% python3 -q
>>> import numpy as np
>>> import numpy.linalg as la
>>> np.set_printoptions(suppress=True, linewidth=100)
>>> mat = np.loadtxt("layer8.csv", delimiter=",")
>>> print(mat)
[[ 0.24 -0.64 -0.32  0.32 -0.64 -0.24  0.24]
 [ 0.54 -1.44 -0.72  0.72 -1.44 -0.54  0.54]
 [ 0.24 -0.64 -0.32  0.32 -0.64 -0.24  0.24]]
>>> def softmax(z):
...     e = np.exp(z - z.max(axis=-1, keepdims=True))
...     return e / e.sum(axis=-1, keepdims=True)
... 
>>> np.round(softmax(mat[0]), 2)
array([0.2 , 0.08, 0.11, 0.21, 0.08, 0.12, 0.2 ])
>>> np.round(softmax(mat[0] + 4), 2)
array([0.2 , 0.08, 0.11, 0.21, 0.08, 0.12, 0.2 ])
>>> att = mat @ mat.T / np.sqrt(7)
>>> print(np.round(softmax(att)[0] @ mat, 2))
[ 0.38 -1.01 -0.51  0.51 -1.01 -0.38  0.38]
>>> softmax(att).round(6).argmax(axis=1)
array([1, 1, 1])
>>> U, sig, Vt = la.svd(mat)
>>> sig.round(2) + 0
array([2.91, 0.  , 0.  ])
>>> Y = U[:, :1] @ np.diag(sig[:1]) @ Vt[:1]
>>> print(la.matrix_rank(mat, rtol=0.05))
1
>>> Y.round(2)
array([[ 0.24, -0.64, -0.32,  0.32, -0.64, -0.24,  0.24],
       [ 0.54, -1.44, -0.72,  0.72, -1.44, -0.54,  0.54],
       [ 0.24, -0.64, -0.32,  0.32, -0.64, -0.24,  0.24]])
>>> print(la.matrix_rank(Y))
1
>>> np.round(la.norm(mat - Y) / la.norm(mat), 2)
np.float64(0.0)
>>> print(np.argsort(-la.norm(Y, axis=0).round(6), kind="stable")[:3])
[1 4 2]
>>> la.matrix_rank(Y, rtol=0.1)
np.int64(1)
>>> print(round(la.norm(Y, 2) / la.norm(Y), 2))
1.0
>>> rng = np.random.default_rng(130429)
>>> F = rng.normal(size=(26, 5)) + 5 * np.array([0, 2, -2, 1, 1])
>>> print(F.round(2) + 0)
[[  0.39   9.83  -9.96   5.1    4.28]
 [ -0.1   10.52 -10.83   4.54   4.78]
 [ -2.55  10.24  -9.3    7.67   4.72]
 [ -1.01   9.52 -10.87   4.95   4.73]
 [  0.68   9.99  -9.06   4.73   4.74]
 [ -0.05   9.26 -10.01   4.24   6.03]
 [  0.21   9.35  -9.37   5.67   6.02]
 [  1.36   9.51  -8.03   6.13   4.64]
 [  0.01  10.5  -10.82   3.65   4.98]
 [  1.2   10.94 -10.22   4.9    6.21]
 [  1.1   12.56 -11.41   4.68   4.51]
 [  1.33  11.19 -10.04   6.36   4.37]
 [ -0.73  10.8  -10.36   4.33   5.96]
 [  0.43  11.39  -9.02   4.37   6.31]
 [ -0.27   9.99 -10.89   5.1    4.86]
 [ -1.04  10.11 -10.7    5.55   4.38]
 [  0.     8.67  -8.01   5.81   3.65]
 [  0.62   9.28  -9.53   4.45   3.59]
 [  0.84  11.89  -9.71   5.1    4.67]
 [ -0.23  10.01  -8.99   5.45   4.06]
 [ -0.41  10.73 -10.5    4.16   6.29]
 [ -2.44  11.01  -9.29   4.54   3.81]
 [  2.77  10.66 -10.11   5.13   6.99]
 [ -0.38  10.72  -9.73   5.03   5.23]
 [ -0.2    8.21 -10.26   3.85   3.8 ]
 [ -0.12  11.11  -9.67   6.56   5.22]]
>>> Ac = F - F.mean(axis=0)
>>> evecs = la.svd(Ac)[2][:1]
>>> Y = Ac - Ac @ evecs.T @ evecs
>>> np.round(Y.std(axis=0), 2)
array([0.74, 0.78, 0.76, 0.83, 0.66])
>>> round(float(la.norm(Y) / la.norm(Ac)), 2)
0.8
>>> print(np.round((Ac @ evecs.T).std(axis=0), 2))
[1.26]
>>> la.norm(Y, axis=1).round(6).argmax()
np.int64(2)
>>> proj = F @ la.solve(F.T @ F, F.T)
>>> print(np.round(la.eigvalsh(proj), 2) + 0)
[0. 0. 0. 0. 0. 0. 0. 0. 0. 0. 0. 0. 0. 0. 0. 0. 0. 0. 0. 0. 0. 1. 1. 1. 1. 1.]
>>> np.round(np.trace(proj), 2)
np.float64(5.0)
>>> np.round(proj @ F[:, 3], 2)
array([5.1 , 4.54, 7.67, 4.95, 4.73, 4.24, 5.67, 6.13, 3.65, 4.9 , 4.68, 6.36, 4.33, 4.37, 5.1 ,
       5.55, 5.81, 4.45, 5.1 , 5.45, 4.16, 4.54, 5.13, 5.03, 3.85, 6.56])
>>> np.allclose(proj @ proj, proj)
True
>>> Ac = (F - F.mean(axis=0)) / F.std(axis=0)
>>> print(np.round(Ac.std(axis=0), 2))
[1. 1. 1. 1. 1.]
>>> c = la.lstsq(np.delete(Ac, 1, axis=1), Ac[:, 1])[0]
>>> np.round(1 - np.var(Ac[:, 1] - np.delete(Ac, 1, axis=1) @ c), 2)
np.float64(0.2)
>>> c.round(2)
array([ 0.12, -0.37,  0.21,  0.22])
>>> x = np.array([-4, -3, 4, 0, 0])
>>> y = F @ x
>>> np.round(la.lstsq(F, y)[0], 2) + 0
array([-4., -3.,  4.,  0.,  0.])
>>> np.round(la.solve(F.T @ F, F.T @ y), 2) + 0
array([-4., -3.,  4.,  0.,  0.])
>>> y = y + 0.02 * rng.normal(size=26)
>>> y.round(2)
array([-70.92, -74.48, -57.74, -68.01, -68.97, -67.61, -66.37, -66.13, -74.81, -78.5 , -87.68,
       -79.1 , -70.89, -71.98, -72.45, -68.98, -58.06, -68.45, -77.86, -65.06, -72.56, -60.39,
       -83.49, -69.55, -64.9 , -71.5 ])
>>> c, *_ = la.lstsq(F, y)
>>> print([round(float(la.norm(la.solve(F.T @ F + lam * np.eye(5), F.T @ y))), 2) for lam in (0, 1, 10, 100)])
[6.4, 6.26, 5.48, 4.48]
>>> c.round()
array([-4., -3.,  4., -0., -0.])
>>> M = np.load("m.npy")
>>> print(M)
[[ 5  0  2  1]
 [ 9  5  3  3]
 [ 9  9  5  3]
 [11 10 10  5]
 [16 10 10  7]
 [21 10 11  9]
 [22 12 12 14]
 [24 14 12 17]
 [27 17 13 20]
 [30 20 15 20]
 [35 23 16 21]
 [36 26 16 23]
 [38 29 16 24]
 [43 31 18 27]
 [44 31 19 31]
 [45 36 24 31]
 [46 38 27 32]
 [51 43 27 37]
 [53 44 32 39]
 [54 46 33 39]
 [55 47 33 42]
 [60 49 35 44]
 [61 52 36 49]
 [61 52 40 51]
 [64 56 40 56]
 [67 60 42 61]]
>>> U, sig, Vt = la.svd(M)
>>> np.argmax(sig[:-1] / (sig[1:] + 1e-6)) + 1
np.int64(1)
>>> sig.round(2)
array([344.49,  18.56,  11.01,   9.15])
>>> Y = U[:, :1] @ np.diag(sig[:1]) @ Vt[:1]
>>> la.matrix_rank(M, rtol=0.05)
np.int64(2)
>>> dist = la.norm(M[:, None] - M[None], axis=-1)
>>> dist[20].round(6).argsort(kind="stable")[:4]
array([20, 19, 18, 21])
>>> dist.mean(axis=1).argmax()
np.int64(25)
>>> print((dist + 1e9 * np.eye(26)).round(6).argmin(axis=1))
[ 1  2  1  4  3  4  7  6  9  8 11 10 11 14 13 16 15 18 19 18 19 22 23 22 23 24]
>>> print(np.unravel_index(dist.round(6).argmax(), dist.shape))
(np.int64(0), np.int64(25))
>>> proj = M @ la.solve(M.T @ M, M.T)
>>> np.allclose(proj @ proj, proj)
True
>>> np.round(la.eigvalsh(proj), 2) + 0
array([0., 0., 0., 0., 0., 0., 0., 0., 0., 0., 0., 0., 0., 0., 0., 0., 0., 0., 0., 0., 0., 0., 1.,
       1., 1., 1.])
>>> round(np.trace(proj), 2)
np.float64(4.0)
>>> x = np.array([0, 2, 0, 2])
>>> y = M @ x
>>> np.round(la.lstsq(M, y)[0], 2) + 0
array([0., 2., 0., 2.])
>>> np.round(la.solve(M.T @ M, M.T @ y), 2) + 0
array([0., 2., 0., 2.])
>>> y = y + 0.05 * rng.normal(size=26)
>>> y.round(2)
array([  2.01,  15.96,  23.94,  30.06,  34.01,  37.94,  51.98,  62.  ,  74.02,  79.91,  88.03,
        97.93, 105.95, 116.04, 124.02, 134.02, 139.98, 159.9 , 165.99, 170.06, 178.13, 186.05,
       202.01, 206.03, 224.04, 242.03])
>>> c, *_ = la.lstsq(M, y)
>>> print(np.round(la.norm(y - M @ c), 2))
0.24
>>> print(c.round())
[-0.  2.  0.  2.]
>>> A = np.array([[-4, 5, -3, -3], [-5, -5, -7, -4], [7, 5, -3, -7], [-3, -6, 3, -8]]) * (rng.random((4, 4)) < 0.3)
>>> print(A)
[[ 0  0  0  0]
 [ 0  0  0  0]
 [ 0  0  0 -7]
 [-3  0  0  0]]
>>> np.allclose(A[:-1].T @ la.lstsq(A[:-1].T, A[-1])[0], A[-1])
False
>>> np.round(A @ la.pinv(A) @ A, 2)
array([[ 0.,  0.,  0.,  0.],
       [ 0.,  0.,  0.,  0.],
       [ 0.,  0.,  0., -7.],
       [-3.,  0.,  0.,  0.]])
>>> np.unique(A.round(6), axis=0).shape
(3, 4)
>>> print(la.lstsq(A[:-1].T, A[-1])[2])
1
>>> U, sig, Vt = la.svd(A)
>>> evecs = Vt[:(sig > 1e-8).sum()]
>>> x = A[2] + -2 * A[3] + rng.integers(2) * np.eye(4)[1]
>>> x
array([ 6.,  1.,  0., -7.])
>>> round(float(la.norm(x - evecs.T @ evecs @ x)), 2)
1.0
>>> np.allclose(evecs.T @ evecs @ x, x)
False
>>> Y = np.array([[1, -3, 3], [-2, -2, -1]])
>>> Z = np.kron(Y, A)
>>> la.matrix_rank(Z)
np.int64(4)
>>> Z
array([[  0,   0,   0,   0,   0,   0,   0,   0,   0,   0,   0,   0],
       [  0,   0,   0,   0,   0,   0,   0,   0,   0,   0,   0,   0],
       [  0,   0,   0,  -7,   0,   0,   0,  21,   0,   0,   0, -21],
       [ -3,   0,   0,   0,   9,   0,   0,   0,  -9,   0,   0,   0],
       [  0,   0,   0,   0,   0,   0,   0,   0,   0,   0,   0,   0],
       [  0,   0,   0,   0,   0,   0,   0,   0,   0,   0,   0,   0],
       [  0,   0,   0,  14,   0,   0,   0,  14,   0,   0,   0,   7],
       [  6,   0,   0,   0,   6,   0,   0,   0,   3,   0,   0,   0]])
>>> U, sig, Vt = la.svd(A)
>>> np.argmax(sig[:-1] / (sig[1:] + 1e-6)) + 1
np.int64(2)
>>> Y = U[:, :2] @ np.diag(sig[:2]) @ Vt[:2]
>>> round(float(la.norm(A - Y, 2)), 2), sig[2]
(0.0, np.float64(-0.0))
>>> la.matrix_rank(A, rtol=0.05)
np.int64(2)
>>> J = np.array([[1.0, 0.0, 2.0, -2.0, 0.0],
...     [-2.0, -1.0, -2.0, 3.0, 0.0],
...     [2.0, 2.0, -1.0, 2.0, 0.0],
...     [2.0, -1.0, 3.0, 2.0, 0.0],
...     [0.0, 0.0, 0.0, 0.0, -2.0]])
>>> print(np.round(la.norm(J, axis=1), 2))
[3.   4.24 3.61 4.24 2.  ]
>>> la.norm(J, axis=1).argmax()
np.int64(1)
>>> round(float(la.norm(J[0], 1)), 2), round(float(la.norm(J[0], np.inf)), 2)
(5.0, 2.0)
>>> np.round(la.norm(J, axis=0), 2)
array([3.61, 2.45, 4.24, 4.58, 2.  ])
>>> np.round(la.norm(J, 1), 2), round(float(la.norm(J, np.inf)), 2)
(np.float64(9.0), 8.0)
>>> J[0] @ J[4]
np.float64(0.0)
>>> print(round(la.norm(J) ** 2 / la.norm(J, 2) ** 2, 2))
2.15
>>> np.round(la.norm(J, "nuc"), 2)
np.float64(14.99)
>>> feats = np.array([[1, 7, -7, -1, -2, 5, 2],
...     [1, 7, -7, -1, -2, 5, 2],
...     [0, 6, -8, -2, -3, 4, 1],
...     [-1, 5, -9, -3, -4, 3, 0],
...     [0, 6, -8, -2, -3, 4, 1],
...     [-1, 5, -9, -3, -4, 3, 0]])
>>> print(feats.sum(axis=1))
[ 5  5 -2 -9 -2 -9]
>>> np.zeros(6, 7)
Traceback (most recent call last):
  File "<python-input-107>", line 1, in <module>
    np.zeros(6, 7)
    ~~~~~~~~^^^^^^
TypeError: Cannot interpret '7' as a data type
>>> np.round(la.svd(feats, compute_uv=False), 2) + 0
array([27.93,  5.28,  0.  ,  0.  ,  0.  ,  0.  ])
>>> U, sig, Vt = la.svd(feats)
>>> evecs = Vt[:(sig > 1e-8).sum()]
>>> x = feats[1] + -3 * feats[4] + rng.integers(2) * np.eye(7)[0]
>>> print(x)
[  2. -11.  17.   5.   7.  -7.  -1.]
>>> print(np.allclose(evecs.T @ evecs @ x, x))
False
>>> np.round(np.diag(evecs.T @ evecs), 2)
array([0.14, 0.45, 0.6 , 0.17, 0.2 , 0.28, 0.16])
>>> print(np.round(evecs.T @ evecs, 2))
[[ 0.14  0.16  0.13  0.14  0.14  0.15  0.15]
 [ 0.16  0.45 -0.23  0.06  0.01  0.35  0.21]
 [ 0.13 -0.23  0.6   0.25  0.3  -0.11  0.07]
 [ 0.14  0.06  0.25  0.17  0.18  0.09  0.13]
 [ 0.14  0.01  0.3   0.18  0.2   0.05  0.12]
 [ 0.15  0.35 -0.11  0.09  0.05  0.28  0.19]
 [ 0.15  0.21  0.07  0.13  0.12  0.19  0.16]]
